% ipython --no-banner

In [1]: import numpy as np

In [2]: from numpy import linalg as LA

In [3]: np.set_printoptions(precision=4, suppress=True, linewidth=140)

In [4]: rd = lambda a: np.round(a, 4) + 0

In [5]: arr = np.loadtxt("w.csv", delimiter=",")

In [6]: arr
Out[6]: 
array([[ 0.9154,  0.1586, -0.2355],
       [-0.7932, -0.1586,  0.04  ],
       [-0.207 ,  0.3452,  0.7658],
       [ 0.6351,  0.1974,  0.1974],
       [ 0.7699,  0.2355,  0.1877],
       [-0.6527, -0.0798,  0.1194],
       [-0.7932, -0.4462, -0.6527],
       [ 0.3969,  0.0798,  0.03  ],
       [ 0.2355, -0.3095, -0.7259],
       [-0.8591,  0.1974,  0.7818],
       [ 0.03  , -0.2729, -0.6231],
       [ 0.0599,  0.0798,  0.1781],
       [-0.8144,  0.0798,  0.5915],
       [ 0.8041, -0.1194, -0.6469],
       [-0.0898, -0.1194, -0.2636],
       [ 0.7014, -0.1194, -0.585 ],
       [ 0.9201,  0.5915,  0.7932],
       [-0.9468,  0.    ,  0.6351],
       [-0.8937, -0.8076, -0.9789],
       [-0.8875, -0.1194,  0.2729],
       [ 0.9527,  0.2355, -0.1586],
       [ 0.8741, -0.4136, -0.9341],
       [ 0.3714, -0.1194, -0.4382],
       [ 0.1194, -0.1586, -0.4301],
       [-0.6696, -0.537 , -0.8337],
       [-0.9402, -0.3799, -0.2913],
       [-0.1194,  0.1586,  0.4301],
       [ 0.4699,  0.4777,  0.8076],
       [-0.9154, -0.4462, -0.5227],
       [-0.0599, -0.2355, -0.5299],
       [ 0.9647,  0.4136,  0.2821],
       [ 0.4462,  0.4462,  0.7739],
       [ 0.9871,  0.    , -0.7818],
       [ 0.881 , -0.2355, -0.8306],
       [ 0.9986, -0.537 , -0.9955],
       [-0.5581, -0.3452, -0.5784],
       [-0.3714, -0.04  ,  0.0599],
       [-0.598 , -0.6411, -0.9302]])

In [7]: Y = np.c_[arr[:, :2] @ np.array([[4, 2], [5, 6]]), np.array([0, 5, -3, -4, -4, 5, 9, 7, -2, -3, 2, 7, 6, -2, 5, 2, 3, 6, 3, 7, 2, -4, -9, 4, -5, 6, 6, -4, -7, -2, -3, -1, 7, 3, -4, 0, 4, 9])]

In [8]: rd(Y)
Out[8]: 
array([[ 4.4546,  2.7824,  0.    ],
       [-3.9658, -2.538 ,  5.    ],
       [ 0.898 ,  1.6572, -3.    ],
       [ 3.5274,  2.4546, -4.    ],
       [ 4.2571,  2.9528, -4.    ],
       [-3.0098, -1.7842,  5.    ],
       [-5.4038, -4.2636,  9.    ],
       [ 1.9866,  1.2726,  7.    ],
       [-0.6055, -1.386 , -2.    ],
       [-2.4494, -0.5338, -3.    ],
       [-1.2445, -1.5774,  2.    ],
       [ 0.6386,  0.5986,  7.    ],
       [-2.8586, -1.15  ,  6.    ],
       [ 2.6194,  0.8918, -2.    ],
       [-0.9562, -0.896 ,  5.    ],
       [ 2.2086,  0.6864,  2.    ],
       [ 6.6379,  5.3892,  3.    ],
       [-3.7872, -1.8936,  6.    ],
       [-7.6128, -6.633 ,  3.    ],
       [-4.147 , -2.4914,  7.    ],
       [ 4.9883,  3.3184,  2.    ],
       [ 1.4284, -0.7334, -4.    ],
       [ 0.8886,  0.0264, -9.    ],
       [-0.3154, -0.7128,  4.    ],
       [-5.3634, -4.5612, -5.    ],
       [-5.6603, -4.1598,  6.    ],
       [ 0.3154,  0.7128,  6.    ],
       [ 4.2681,  3.806 , -4.    ],
       [-5.8926, -4.508 , -7.    ],
       [-1.4171, -1.5328, -2.    ],
       [ 5.9268,  4.411 , -3.    ],
       [ 4.0158,  3.5696, -1.    ],
       [ 3.9484,  1.9742,  7.    ],
       [ 2.3465,  0.349 ,  3.    ],
       [ 1.3094, -1.2248, -4.    ],
       [-3.9584, -3.1874,  0.    ],
       [-1.6856, -0.9828,  4.    ],
       [-5.5975, -5.0426,  9.    ]])

In [9]: LA.matrix_rank(Y)
Out[9]: np.int64(3)

In [10]: rd(LA.lstsq(arr, Y[:, 0])[0])
Out[10]: array([4., 5., 0.])

In [11]: rd(LA.norm(Y - arr @ LA.lstsq(arr, Y)[0], axis=0))
Out[11]: array([ 0.    ,  0.    , 28.8074])

In [12]: data = np.loadtxt("layer5.csv", delimiter=",")

In [13]: data
Out[13]: 
array([[ 0.,  0.,  0.,  0.,  0.,  0.,  0.,  0.,  0.,  0.,  0.],
       [ 0.,  0.,  0.,  0.,  0.,  0.,  0., -1.,  0.,  0.,  0.],
       [ 0.,  0.,  0.,  0.,  2.,  0.,  0.,  0.,  0.,  0.,  0.],
       [ 0.,  0.,  0.,  0.,  0.,  0.,  0.,  0.,  0., -2.,  0.],
       [ 0.,  0.,  0., -1.,  0.,  0.,  0.,  0.,  0.,  0.,  0.],
       [ 0.,  0., -1.,  0.,  0.,  0.,  0.,  0.,  0.,  0.,  0.],
       [ 0.,  0.,  0.,  0.,  0.,  2.,  0.,  0.,  0.,  0.,  0.],
       [-2.,  0.,  0.,  0.,  0.,  0.,  0.,  0.,  0.,  0.,  0.],
       [ 0.,  0.,  0.,  0.,  0.,  0.,  1.,  0.,  0.,  0.,  0.],
       [ 0., -2.,  0.,  0.,  0.,  0.,  0.,  0.,  0.,  0.,  0.],
       [ 0.,  0.,  0.,  0.,  0.,  0.,  0.,  0.,  0.,  0.,  1.]])

In [14]: # rank 10

In [15]: np.flatnonzero(LA.matrix_power((data != 0) + (data.T != 0) + np.eye(11), 11)[8])
Out[15]: array([0, 1, 2, 3, 4, 5, 6, 7, 8, 9])

In [16]: (data != 0).astype(int)
Out[16]: 
array([[0, 0, 0, 0, 0, 0, 0, 0, 0, 0, 0],
       [0, 0, 0, 0, 0, 0, 0, 1, 0, 0, 0],
       [0, 0, 0, 0, 1, 0, 0, 0, 0, 0, 0],
       [0, 0, 0, 0, 0, 0, 0, 0, 0, 1, 0],
       [0, 0, 0, 1, 0, 0, 0, 0, 0, 0, 0],
       [0, 0, 1, 0, 0, 0, 0, 0, 0, 0, 0],
       [0, 0, 0, 0, 0, 1, 0, 0, 0, 0, 0],
       [1, 0, 0, 0, 0, 0, 0, 0, 0, 0, 0],
       [0, 0, 0, 0, 0, 0, 1, 0, 0, 0, 0],
       [0, 1, 0, 0, 0, 0, 0, 0, 0, 0, 0],
       [0, 0, 0, 0, 0, 0, 0, 0, 0, 0, 1]])

In [17]: r = LA.matrix_rank(data)

In [18]: r
Out[18]: np.int64(10)

In [19]: null = LA.svd(data)[2][r:].T

In [20]: null @ null.T
Out[20]: 
array([[0., 0., 0., 0., 0., 0., 0., 0., 0., 0., 0.],
       [0., 0., 0., 0., 0., 0., 0., 0., 0., 0., 0.],
       [0., 0., 0., 0., 0., 0., 0., 0., 0., 0., 0.],
       [0., 0., 0., 0., 0., 0., 0., 0., 0., 0., 0.],
       [0., 0., 0., 0., 0., 0., 0., 0., 0., 0., 0.],
       [0., 0., 0., 0., 0., 0., 0., 0., 0., 0., 0.],
       [0., 0., 0., 0., 0., 0., 0., 0., 0., 0., 0.],
       [0., 0., 0., 0., 0., 0., 0., 0., 0., 0., 0.],
       [0., 0., 0., 0., 0., 0., 0., 0., 1., 0., 0.],
       [0., 0., 0., 0., 0., 0., 0., 0., 0., 0., 0.],
       [0., 0., 0., 0., 0., 0., 0., 0., 0., 0., 0.]])

In [21]: null[:, 0] / null[np.abs(null[:, 0]).round(6).argmax(), 0]
Out[21]: array([-0., -0., -0., -0., -0., -0., -0., -0.,  1., -0., -0.])

In [22]: U, sig, Vt = LA.svd(data)

In [23]: np.argmax(sig[:-1] / (sig[1:] + 1e-6)) + 1
Out[23]: np.int64(10)

In [24]: Y = U[:, :10] @ np.diag(sig[:10]) @ Vt[:10]

In [25]: LA.matrix_rank(data, rtol=0.05)
Out[25]: np.int64(10)

In [26]: rd(LA.norm(data - Y, 2)), sig[10]
Out[26]: (np.float64(0.0), np.float64(0.0))

In [27]: LA.matrix_rank(Y)
Out[27]: np.int64(10)

In [28]: np.abs(data - Y).max()
Out[28]: np.float64(0.0)
